In [1]: import numpy as np

In [2]: import numpy.linalg as la

In [3]: np.set_printoptions(precision=3, suppress=True, linewidth=160, legacy="1.25")

In [4]: F = np.load("arr.npy")

In [5]: print(F)
[[  0   0   9 -21]
 [  0   0   0 -18]
 [  9 -21   9 -21]
 [  0 -18   0 -18]]

In [6]: r0, v = F[2], F[0]

In [7]: print(r0 @ r0)
1044

In [8]: pr = (r0 @ v) / (r0 @ r0) * r0

In [9]: print(v - pr)
[ -4.5  10.5   4.5 -10.5]

In [10]: print(np.round(la.norm(r0 + v) ** 2 + la.norm(r0 - v) ** 2, 3))
3132.0

In [11]: print((v - pr) @ r0)
0.0

In [12]: print(np.outer(r0, v))
[[   0    0   81 -189]
 [   0    0 -189  441]
 [   0    0   81 -189]
 [   0    0 -189  441]]

In [13]: print(la.matrix_rank(np.outer(r0, v)))
1

In [14]: rng = np.random.default_rng(159)

In [15]: labels = rng.permutation(4)

In [16]: print(labels)
[0 1 2 3]

In [17]: A2 = F[labels][:, labels]

In [18]: print(np.sort(np.abs(la.eigvals(A2))))
[ 5.562 11.125 14.562 29.125]

In [19]: print(np.trace(A2))
-9

In [20]: print(np.diag(A2))
[  0   0   9 -18]

In [21]: r0 = np.array([-1, -2, 2, 1])

In [22]: A2 = F + np.outer(r0, np.eye(4)[0])

In [23]: print(A2)
[[ -1.   0.   9. -21.]
 [ -2.   0.   0. -18.]
 [ 11. -21.   9. -21.]
 [  1. -18.   0. -18.]]

In [24]: print(la.matrix_rank(A2 - F))
1

In [25]: r0 = np.array([-1, 3])

In [26]: v = np.array([-1, 2, 2, -2, -3, 0, 0])

In [27]: J = np.outer(r0, v)

In [28]: print(J)
[[ 1 -2 -2  2  3  0  0]
 [-3  6  6 -6 -9  0  0]]

In [29]: U, s, VT = la.svd(J)

In [30]: evecs = VT[:(s > 1e-8).sum()]

In [31]: vec = J[1] + 2 * J[0] + rng.integers(2) * np.eye(7)[2]

In [32]: print(vec)
[-1.  2.  3. -2. -3.  0.  0.]

In [33]: print(evecs.T @ evecs)
[[ 0.045 -0.091 -0.091  0.091  0.136  0.     0.   ]
 [-0.091  0.182  0.182 -0.182 -0.273  0.     0.   ]
 [-0.091  0.182  0.182 -0.182 -0.273  0.     0.   ]
 [ 0.091 -0.182 -0.182  0.182  0.273  0.     0.   ]
 [ 0.136 -0.273 -0.273  0.273  0.409  0.     0.   ]
 [ 0.     0.     0.     0.     0.     0.     0.   ]
 [ 0.     0.     0.     0.     0.     0.     0.   ]]

In [34]: print(np.diag(evecs.T @ evecs))
[0.045 0.182 0.182 0.182 0.409 0.    0.   ]

In [35]: print(la.matrix_rank(np.vstack([J, vec])))
2

In [36]: print(round(la.norm(vec - evecs.T @ evecs @ vec), 3))
0.905

In [37]: w1 = np.array([[0, -3, -2],
    ...:     [1, 3, -2],
    ...:     [-3, -2, -1],
    ...:     [0, 3, 2],
    ...:     [0, 0, -2],
    ...:     [1, -1, 0],
    ...:     [0, 2, -3]])

In [38]: c = np.array([-1, 1, -1])

In [39]: H = np.maximum(J @ w1 + c, 0)

In [40]: print((H > 0).astype(int))
[[1 1 1]
 [0 0 0]]

In [41]: print((H > 0).mean(axis=0))
[0.5 0.5 0.5]

In [42]: print(H)
[[3 2 1]
 [0 0 0]]

In [43]: cent = np.array([[0, 5, 5], [5, 4, 0], [1, 1, 3]])

In [44]: print((H @ cent).round(6).argmax(axis=1))
[1 0]

In [45]: print(H @ cent)
[[11 24 18]
 [ 0  0  0]]

In [46]: print(w1 @ cent)
[[-17 -14  -6]
 [ 13  15  -1]
 [-11 -24 -18]
 [ 17  14   6]
 [ -2  -2  -6]
 [ -5   1   5]
 [  7   5  -9]]
